In [1]: import numpy as np

In [2]: import numpy.linalg as la

In [3]: np.set_printoptions(precision=2, suppress=True, linewidth=120)

In [4]: M = np.load("arr.npy")

In [5]: M
Out[5]: 
array([[1, 2, 2, 2, 2, 3],
       [1, 1, 2, 0, 3, 3],
       [0, 2, 1, 3, 3, 1],
       [3, 0, 3, 1, 0, 3],
       [1, 0, 1, 0, 1, 0],
       [2, 1, 0, 0, 3, 1]])

In [6]: other = M / np.sqrt((M ** 2).mean(axis=1, keepdims=True))

In [7]: other[0]
Out[7]: array([0.48, 0.96, 0.96, 0.96, 0.96, 1.44])

In [8]: M - M.mean(axis=1, keepdims=True)
Out[8]: 
array([[-1.  ,  0.  ,  0.  ,  0.  ,  0.  ,  1.  ],
       [-0.67, -0.67,  0.33, -1.67,  1.33,  1.33],
       [-1.67,  0.33, -0.67,  1.33,  1.33, -0.67],
       [ 1.33, -1.67,  1.33, -0.67, -1.67,  1.33],
       [ 0.5 , -0.5 ,  0.5 , -0.5 ,  0.5 , -0.5 ],
       [ 0.83, -0.17, -1.17, -1.17,  1.83, -0.17]])

In [9]: la.norm(other, axis=1)
Out[9]: array([2.45, 2.45, 2.45, 2.45, 2.45, 2.45])

In [10]: la.matrix_rank(M - M.mean(axis=1, keepdims=True))
Out[10]: np.int64(5)

In [11]: rng = np.random.default_rng(7283)

In [12]: lab = rng.permutation(6)

In [13]: other = M[:, lab] * rng.choice([-1, 1], 6)

In [14]: other
Out[14]: 
array([[-2, -3, -1, -2, -2, -2],
       [-1, -3, -1, -3,  0, -2],
       [-2, -1,  0, -3, -3, -1],
       [ 0, -3, -3,  0, -1, -3],
       [ 0,  0, -1, -1,  0, -1],
       [-1, -1, -2, -3,  0,  0]])

In [15]: left, _, VT = la.svd(M.T @ other)

In [16]: np.round(la.lstsq(M, other)[0], 2) + 0
Out[16]: 
array([[ 0.,  0., -1.,  0.,  0.,  0.],
       [-1.,  0.,  0.,  0.,  0.,  0.],
       [ 0.,  0.,  0.,  0.,  0., -1.],
       [ 0.,  0.,  0.,  0., -1.,  0.],
       [ 0.,  0.,  0., -1.,  0.,  0.],
       [ 0., -1.,  0.,  0.,  0.,  0.]])

In [17]: lab = rng.permutation(6)

In [18]: lab
Out[18]: array([3, 1, 2, 4, 0, 5])

In [19]: other = M[lab][:, lab]

In [20]: np.diag(other)
Out[20]: array([1, 1, 1, 1, 1, 1])

In [21]: np.allclose(other, M)
Out[21]: False

In [22]: E = np.diag(np.array([2, 1, 1, 3]))

In [23]: E
Out[23]: 
array([[2, 0, 0, 0],
       [0, 1, 0, 0],
       [0, 0, 1, 0],
       [0, 0, 0, 3]])

In [24]: lab = rng.permutation(4)

In [25]: lab
Out[25]: array([2, 3, 0, 1])

In [26]: other = E[lab][:, lab]

In [27]: other
Out[27]: 
array([[1, 0, 0, 0],
       [0, 3, 0, 0],
       [0, 0, 2, 0],
       [0, 0, 0, 1]])

In [28]: np.diag(other)
Out[28]: array([1, 3, 2, 1])

In [29]: np.allclose(other, E)
Out[29]: False

In [30]: E.reshape(2, -1)
Out[30]: 
array([[2, 0, 0, 0, 0, 1, 0, 0],
       [0, 0, 1, 0, 0, 0, 0, 3]])

In [31]: t3 = E.reshape(4, 2, -1)

In [32]: np.einsum("ihd,jhd->hij", t3, t3).shape
Out[32]: (2, 4, 4)

In [33]: np.einsum("ihd,ihd->ih", t3, t3)
Out[33]: 
array([[4, 0],
       [1, 0],
       [0, 1],
       [0, 9]])

In [34]: E @ E.T
Out[34]: 
array([[4, 0, 0, 0],
       [0, 1, 0, 0],
       [0, 0, 1, 0],
       [0, 0, 0, 9]])

In [35]: E.T @ E
Out[35]: 
array([[4, 0, 0, 0],
       [0, 1, 0, 0],
       [0, 0, 1, 0],
       [0, 0, 0, 9]])

In [36]: la.pinv(E)
Out[36]: 
array([[0.5 , 0.  , 0.  , 0.  ],
       [0.  , 1.  , 0.  , 0.  ],
       [0.  , 0.  , 1.  , 0.  ],
       [0.  , 0.  , 0.  , 0.33]])

In [37]: la.norm(E, axis=0)
Out[37]: array([2., 1., 1., 3.])

In [38]: f = np.array([-9, -9, 6, 3, -3, -1])

In [39]: other = M + np.outer(f, np.eye(6)[0])

In [40]: la.matrix_rank(la.inv(other) - la.inv(M), tol=1e-8)
Out[40]: np.int64(1)

In [41]: la.matrix_rank(other - M)
Out[41]: np.int64(1)

In [42]: np.round(la.det(other) / la.det(M), 2), round(float(1 + la.solve(M, f)[0]), 2)
Out[42]: (np.float64(1.67), 1.67)

In [43]: other
Out[43]: 
array([[-8.,  2.,  2.,  2.,  2.,  3.],
       [-8.,  1.,  2.,  0.,  3.,  3.],
       [ 6.,  2.,  1.,  3.,  3.,  1.],
       [ 6.,  0.,  3.,  1.,  0.,  3.],
       [-2.,  0.,  1.,  0.,  1.,  0.],
       [ 1.,  1.,  0.,  0.,  3.,  1.]])

In [44]: O, Rm = la.qr(other)

In [45]: O.shape, Rm.shape
Out[45]: ((6, 6), (6, 6))

In [46]: np.round(O.T @ O, 2) + 0
Out[46]: 
array([[1., 0., 0., 0., 0., 0.],
       [0., 1., 0., 0., 0., 0.],
       [0., 0., 1., 0., 0., 0.],
       [0., 0., 0., 1., 0., 0.],
       [0., 0., 0., 0., 1., 0.],
       [0., 0., 0., 0., 0., 1.]])

In [47]: round(float(np.trace(O @ O.T)), 2)
Out[47]: 6.0

In [48]: J = np.eye(3, dtype=int)[rng.permutation(3)]

In [49]: J
Out[49]: 
array([[0, 0, 1],
       [0, 1, 0],
       [1, 0, 0]])

In [50]: # a transition matrix

In [51]: other = la.inv(J)

In [52]: other
Out[52]: 
array([[0., 0., 1.],
       [0., 1., 0.],
       [1., 0., 0.]])

In [53]: round(la.det(J) * la.det(other), 2)
Out[53]: np.float64(1.0)

In [54]: la.inv(other)
Out[54]: 
array([[0., 0., 1.],
       [0., 1., 0.],
       [1., 0., 0.]])

In [55]: la.det(J) * other
Out[55]: 
array([[-0., -0., -1.],
       [-0., -1., -0.],
       [-1., -0., -0.]])

In [56]: round(float(la.slogdet(J)[0]), 2)
Out[56]: -1.0

In [57]: round(la.cond(J), 2)
Out[57]: np.float64(1.0)
